In [1]: import numpy as np

In [2]: from numpy import linalg as LA

In [3]: np.set_printoptions(precision=1, suppress=True, linewidth=140, sign=" ")

In [4]: mat = np.loadtxt("sample6.csv", delimiter=",")

In [5]: mat
Out[5]: 
array([[ 1. ,  0. ,  0. ],
       [ 0.3,  0.3,  0.3],
       [ 0. ,  0. ,  1. ]])

In [6]: np.kron(np.eye(2, dtype=int), mat)
Out[6]: 
array([[ 1. ,  0. ,  0. ,  0. ,  0. ,  0. ],
       [ 0.3,  0.3,  0.3,  0. ,  0. ,  0. ],
       [ 0. ,  0. ,  1. ,  0. ,  0. ,  0. ],
       [ 0. ,  0. ,  0. ,  1. ,  0. ,  0. ],
       [ 0. ,  0. ,  0. ,  0.3,  0.3,  0.3],
       [ 0. ,  0. ,  0. ,  0. ,  0. ,  1. ]])

In [7]: round(float(LA.det(mat[::-1])), 1)
Out[7]: -0.3

In [8]: np.poly(mat)
Out[8]: array([ 1. , -2.3,  1.7, -0.3])

In [9]: round(np.einsum("ii->", mat), 1)
Out[9]: np.float64(2.3)

In [10]: np.allclose(mat, mat.T)
Out[10]: False

In [11]: mat.inv()
AttributeError: 'numpy.ndarray' object has no attribute 'inv'


In [12]: E = np.array([[-3.0, 1.0, 0.0], [0.0, -3.0, 1.0], [0.0, 0.0, -3.0]])

In [13]: E @ E
Out[13]: 
array([[ 9., -6.,  1.],
       [ 0.,  9., -6.],
       [ 0.,  0.,  9.]])

In [14]: LA.matrix_power(E, 4)
Out[14]: 
array([[  81., -108.,   54.],
       [   0.,   81., -108.],
       [   0.,    0.,   81.]])

In [15]: np.trace(E)
Out[15]: np.float64(-9.0)

In [16]: assert E == E.T
ValueError: The truth value of an array with more than one element is ambiguous. Use a.any() or a.all()


In [17]: np.allclose(E, E.T)
Out[17]: False

In [18]: np.sort(np.abs(LA.eigvals(E)))
Out[18]: array([ 3.,  3.,  3.])

In [19]: O, vecs = LA.qr(E[:, :2])[0], LA.qr(E[:, 2:])[0]

In [20]: s = LA.svd(O.T @ vecs, compute_uv=False)

In [21]: (s > 0.9).sum()
Out[21]: np.int64(0)

In [22]: np.round(LA.norm(O @ O.T - vecs @ vecs.T, 2), 1)
Out[22]: np.float64(1.0)

In [23]: np.degrees(np.arccos(s.clip(0, 1)))
Out[23]: array([ 71.6])

In [24]: Y = np.array([[-1, 3, -3], [-3, -1, 0]])

In [25]: cent = np.kron(Y, E)

In [26]: cent
Out[26]: 
array([[ 3., -1., -0., -9.,  3.,  0.,  9., -3., -0.],
       [-0.,  3., -1.,  0., -9.,  3., -0.,  9., -3.],
       [-0., -0.,  3.,  0.,  0., -9., -0., -0.,  9.],
       [ 9., -3., -0.,  3., -1., -0., -0.,  0.,  0.],
       [-0.,  9., -3., -0.,  3., -1.,  0., -0.,  0.],
       [-0., -0.,  9., -0., -0.,  3.,  0.,  0., -0.]])

In [27]: O, Rm = LA.qr(E)

In [28]: np.trace(O @ O.T)
Out[28]: np.float64(3.0)

In [29]: O.shape, Rm.shape
Out[29]: ((3, 3), (3, 3))

In [30]: abs(Rm[0, 0]), round(LA.norm(E[:, 0]), 1)
Out[30]: (np.float64(3.0), np.float64(3.0))

In [31]: Rm
Out[31]: 
array([[-3.,  1.,  0.],
       [ 0., -3.,  1.],
       [ 0.,  0., -3.]])

In [32]: O
Out[32]: 
array([[ 1.,  0.,  0.],
       [-0.,  1.,  0.],
       [-0., -0.,  1.]])

In [33]: data = np.loadtxt("block19.csv", delimiter=",")

In [34]: data
Out[34]: 
array([[ 0.4, -0.4,  0.8,  0.9],
       [-0.1,  0. , -0.2, -0.3],
       [ 0.6, -0.6,  0.9,  0.9],
       [ 0.6,  0. ,  0.6,  0.9],
       [ 0.6,  0.9, -0.8,  0.9],
       [-0.2,  0.8, -0.9, -0.6],
       [-0.1, -0.4,  0.4, -0.2],
       [ 0.3,  0.2,  0.1,  0.7],
       [ 0.2, -0.4,  0.6,  0.4],
       [ 0. ,  0.8, -0.9,  0. ],
       [ 0.8,  0.7,  0.1,  1. ],
       [-0.2,  0.8, -0.9, -0.5],
       [-0.4, -0.4,  0. , -0.8],
       [-0.6, -0.6,  0. , -0.9],
       [-0.4, -0.2, -0.2, -0.8],
       [-0.2,  0.6, -0.8, -0.5],
       [-0.5,  0.1, -0.6, -0.9],
       [ 0.2,  0.4, -0.2,  0.5],
       [-0.7,  0.8, -1. , -1. ],
       [ 0.4, -0.7,  0.9,  0.8],
       [-0.8,  0.9, -1. , -1. ],
       [ 0.4, -0.1,  0.5,  0.8],
       [-0.4,  0.7, -0.9, -0.9]])

In [35]: np.sort(np.abs(LA.eigvals(mat)))[::-1]
Out[35]: array([ 1. ,  1. ,  0.3])

In [36]: p = np.eye(3)[1]

In [37]: for _ in range(3):
    ...:     p = p @ mat
    ...:     print(p.round(1))
    ...: 
[ 0.3  0.3  0.3]
[ 0.4  0.1  0.4]
[ 0.5  0.   0.5]

In [38]: vec = np.array([0, 2, 0, 1])

In [39]: rhs = data @ vec

In [40]: rhs
Out[40]: 
array([ 0.1, -0.3, -0.3,  0.9,  2.7,  1. , -1. ,  1.1, -0.4,  1.6,  2.4,  1.1, -1.6, -2.1, -1.2,  0.7, -0.7,  1.3,  0.6, -0.6,  0.8,  0.6,
        0.5])

In [41]: np.round(LA.solve(data.T @ data, data.T @ rhs), 1) + 0
Out[41]: array([ 0.,  2.,  0.,  1.])

In [42]: np.round(LA.pinv(data) @ data, 1) + 0
Out[42]: 
array([[ 1.,  0.,  0.,  0.],
       [ 0.,  1.,  0.,  0.],
       [ 0.,  0.,  1.,  0.],
       [ 0.,  0.,  0.,  1.]])

In [43]: rng = np.random.default_rng(880)

In [44]: rhs = rhs + 0.1 * rng.normal(size=23)

In [45]: rhs
Out[45]: 
array([ 0.2, -0.3, -0.2,  1. ,  2.7,  1.1, -1.1,  1.2, -0.5,  1.7,  2.3,  1. , -1.7, -2.1, -1.2,  0.8, -0.8,  1.3,  0.6, -0.4,  0.9,  0.5,
        0.5])

In [46]: c, *_ = LA.lstsq(data, rhs)

In [47]: c.round(1) + 0
Out[47]: array([-0.2,  2. ,  0. ,  1.2])

In [48]: [round(float(LA.norm(LA.solve(data.T @ data + lam * np.eye(4), data.T @ rhs))), 2) for lam in (0, 1, 10, 100)]
Out[48]: [2.34, 1.75, 0.94, 0.17]

In [49]: np.round(data.T @ (rhs - data @ c), 1) + 0
Out[49]: array([ 0.,  0.,  0.,  0.])

In [50]: c.round()
Out[50]: array([-0.,  2., -0.,  1.])

In [51]: Xc = data - data.mean(axis=0)

In [52]: Uu, s, Vt = LA.svd(Xc, full_matrices=False)

In [53]: (np.sign(Uu[:, 0]) == np.sign(Uu[0, 0])).astype(int)
Out[53]: array([ 1,  0,  1,  1,  1,  0,  1,  1,  1,  0,  1,  0,  0,  0,  0,  0,  0,  1,  0,  1,  0,  1,  0])

In [54]: np.round((s ** 2).sum() ** 2 / (s ** 4).sum(), 1)
Out[54]: np.float64(1.7)

In [55]: np.round(s ** 2 / (s ** 2).sum(), 1) + 0
Out[55]: array([ 0.7,  0.3,  0. ,  0. ])

In [56]: np.abs(Vt[0]).argmax()
Out[56]: np.int64(3)

In [57]: np.abs(Vt[-1])
Out[57]: array([ 0.8,  0.1,  0.2,  0.6])

In [58]: W0 = np.loadtxt("out19.csv", delimiter=",")

In [59]: W0
Out[59]: 
array([[ 2.,  0.,  0.,  0.],
       [ 0., -3.,  0.,  0.],
       [ 0.,  0.,  2.,  0.],
       [ 0.,  0.,  0., -2.]])

In [60]: # triangular, det is the product of the diagonal

In [61]: evals, vecs = LA.eig(W0)

In [62]: np.prod(evals)
Out[62]: np.float64(24.0)

In [63]: Uu, s, Vt = LA.svd(W0, full_matrices=False)

In [64]: Uu.T @ W0 @ Vt.T
Out[64]: 
array([[ 3.,  0.,  0.,  0.],
       [ 0.,  2.,  0.,  0.],
       [ 0.,  0.,  2.,  0.],
       [ 0.,  0.,  0.,  2.]])

In [65]: Uu.shape, s.shape, Vt.shape
Out[65]: ((4, 4), (4,), (4, 4))

In [66]: (s > 1e-8).sum()
Out[66]: np.int64(4)

In [67]: feats = np.loadtxt("w.csv", delimiter=",")

In [68]: feats
Out[68]: 
array([[ 0.2,  0.1,  0.3,  0.2,  0.2],
       [ 0.1,  0.1,  0.2,  0.1,  0.1],
       [ 0.3,  0.2,  0.3,  0.3,  0.3],
       [ 0.2,  0.1,  0.3,  0.2,  0.2],
       [ 0.2,  0.1,  0.3,  0.2,  0.2]])

In [69]: # rows 0 and 3 are equal

In [70]: np.argsort(-LA.norm(feats, axis=0).round(6), kind="stable")[:3]
Out[70]: array([ 2,  0,  3])

In [71]: LA.matrix_rank(feats, rtol=0.1)
Out[71]: np.int64(1)

In [72]: [round(float(x), 1) for x in LA.svd(feats, compute_uv=False)[:3]]
Out[72]: [1.0, 0.0, 0.0]

In [73]: r = LA.matrix_rank(feats)

In [74]: r
Out[74]: np.int64(1)

In [75]: ns = LA.svd(feats)[2][r:].T

In [76]: [int(LA.matrix_rank(feats[:, :j + 1])) for j in range(5)]
Out[76]: [1, 1, 1, 1, 1]

In [77]: ns @ ns.T
Out[77]: 
array([[ 0.8, -0.1, -0.3, -0.2, -0.2],
       [-0.1,  0.9, -0.2, -0.1, -0.1],
       [-0.3, -0.2,  0.7, -0.3, -0.3],
       [-0.2, -0.1, -0.3,  0.8, -0.2],
       [-0.2, -0.1, -0.3, -0.2,  0.8]])

In [78]: LA.matrix_rank(feats.T @ feats), LA.matrix_rank(feats @ feats.T)
Out[78]: (np.int64(1), np.int64(1))

In [79]: [int(LA.matrix_rank(np.delete(feats, i, axis=0))) for i in range(5)]
Out[79]: [1, 1, 1, 1, 1]

In [80]: np.round(feats @ ns, 1) + 0
Out[80]: 
array([[ 0.,  0.,  0.,  0.],
       [ 0.,  0.,  0.,  0.],
       [ 0.,  0.,  0.,  0.],
       [ 0.,  0.,  0.,  0.],
       [ 0.,  0.,  0.,  0.]])

In [81]: np.kron(np.eye(2, dtype=int), feats)
Out[81]: 
array([[ 0.2,  0.1,  0.3,  0.2,  0.2,  0. ,  0. ,  0. ,  0. ,  0. ],
       [ 0.1,  0.1,  0.2,  0.1,  0.1,  0. ,  0. ,  0. ,  0. ,  0. ],
       [ 0.3,  0.2,  0.3,  0.3,  0.3,  0. ,  0. ,  0. ,  0. ,  0. ],
       [ 0.2,  0.1,  0.3,  0.2,  0.2,  0. ,  0. ,  0. ,  0. ,  0. ],
       [ 0.2,  0.1,  0.3,  0.2,  0.2,  0. ,  0. ,  0. ,  0. ,  0. ],
       [ 0. ,  0. ,  0. ,  0. ,  0. ,  0.2,  0.1,  0.3,  0.2,  0.2],
       [ 0. ,  0. ,  0. ,  0. ,  0. ,  0.1,  0.1,  0.2,  0.1,  0.1],
       [ 0. ,  0. ,  0. ,  0. ,  0. ,  0.3,  0.2,  0.3,  0.3,  0.3],
       [ 0. ,  0. ,  0. ,  0. ,  0. ,  0.2,  0.1,  0.3,  0.2,  0.2],
       [ 0. ,  0. ,  0. ,  0. ,  0. ,  0.2,  0.1,  0.3,  0.2,  0.2]])

In [82]: np.einsum("ii->", feats)
Out[82]: np.float64(1.0)

In [83]: np.round(np.poly(feats), 1) + 0
Out[83]: array([ 1., -1.,  0.,  0.,  0.,  0.])

In [84]: round(float(LA.det(feats.T)), 1)
Out[84]: -0.0

In [85]: round(float(LA.det(2 * feats)), 1), np.round(LA.det(feats), 1)
Out[85]: (-0.0, np.float64(-0.0))

In [86]: round(LA.det(feats[::-1]), 1)
Out[86]: np.float64(0.0)
